% python3 -q
>>> import numpy as np
>>> import numpy.linalg as la
>>> np.set_printoptions(precision=3, suppress=True, linewidth=120)
>>> m1 = np.load("x.npy")
>>> m1
array([[ 0.,  0., -5.],
       [ 0.,  0.,  0.],
       [-5.,  0.,  0.]])
>>> # null space of dimension 1
>>> la.cond(m1) > 100
np.True_
>>> la.matrix_rank(m1, rtol=0.1)
np.int64(2)
>>> U, sv, vt = la.svd(m1)
>>> vecs = vt[:(sv > 1e-8).sum()]
>>> rng = np.random.default_rng(2219)
>>> x = m1[1] + 5 * m1[2] + rng.integers(2) * np.eye(3)[1]
>>> x
array([-25.,   1.,   0.])
>>> vecs.T @ vecs
array([[1., 0., 0.],
       [0., 0., 0.],
       [0., 0., 1.]])
>>> lab = rng.integers(0, 3, 4)
>>> A = np.triu((lab[:, None] == lab) & (rng.random((4, 4)) < 0.8), 1).astype(int)
>>> A += A.T
>>> A
array([[0, 0, 0, 0],
       [0, 0, 1, 0],
       [0, 1, 0, 0],
       [0, 0, 0, 0]])
>>> U, sv, vt = la.svd(A)
>>> np.argmax(sv[:-1] / (sv[1:] + 1e-6)) + 1
np.int64(2)
>>> sv
array([1., 1., 0., 0.])
>>> A2 = U[:, :2] @ np.diag(sv[:2]) @ vt[:2]
>>> la.matrix_rank(A, rtol=0.05)
np.int64(2)
>>> la.matrix_rank(A2)
np.int64(2)
>>> np.abs(A - A2).max()
np.float64(0.0)
>>> lab = rng.permutation(4)
>>> lab
array([3, 2, 0, 1])
>>> A2 = A[lab][:, lab]
>>> np.diag(A2)
array([0, 0, 0, 0])
>>> A2
array([[0, 0, 0, 0],
       [0, 0, 0, 1],
       [0, 0, 0, 0],
       [0, 1, 0, 0]])
>>> np.round(la.det(A2), 3), np.round(la.det(A[lab]), 3)
(np.float64(0.0), np.float64(0.0))
>>> np.trace(A2)
np.int64(0)
>>> w, vecs = la.eigh(A)
>>> (w > 1e-8).sum(), (w < -1e-8).sum()
(np.int64(1), np.int64(1))
>>> np.round(vecs @ np.diag(w) @ vecs.T, 3) + 0
array([[0., 0., 0., 0.],
       [0., 0., 1., 0.],
       [0., 1., 0., 0.],
       [0., 0., 0., 0.]])
>>> np.unique(w.round(6) + 0, return_counts=True)[1]
array([1, 2, 1])
>>> la.eigvalsh(A @ A)
array([0., 0., 1., 1.])
>>> w.sum(), np.trace(A)
(np.float64(0.0), np.int64(0))
>>> w
array([-1.,  0.,  0.,  1.])
>>> np.abs(vecs[:, -1]).round(6).argmax()
np.int64(1)
>>> M = np.loadtxt("run8.csv", delimiter=",")
>>> M
array([[  1.,  -3.,   9., -27.],
       [  1.,  -2.,   4.,  -8.],
       [  1.,  -1.,   1.,  -1.],
       [  1.,   0.,   0.,   0.],
       [  1.,   1.,   1.,   1.],
       [  1.,   2.,   4.,   8.],
       [  1.,   3.,   9.,  27.],
       [  1.,   4.,  16.,  64.]])
>>> r0, v = M[2], M[5]
>>> r0 @ v
np.float64(-5.0)
>>> pr = (r0 @ v) / (r0 @ r0) * r0
>>> v - pr
array([2.25, 0.75, 5.25, 6.75])
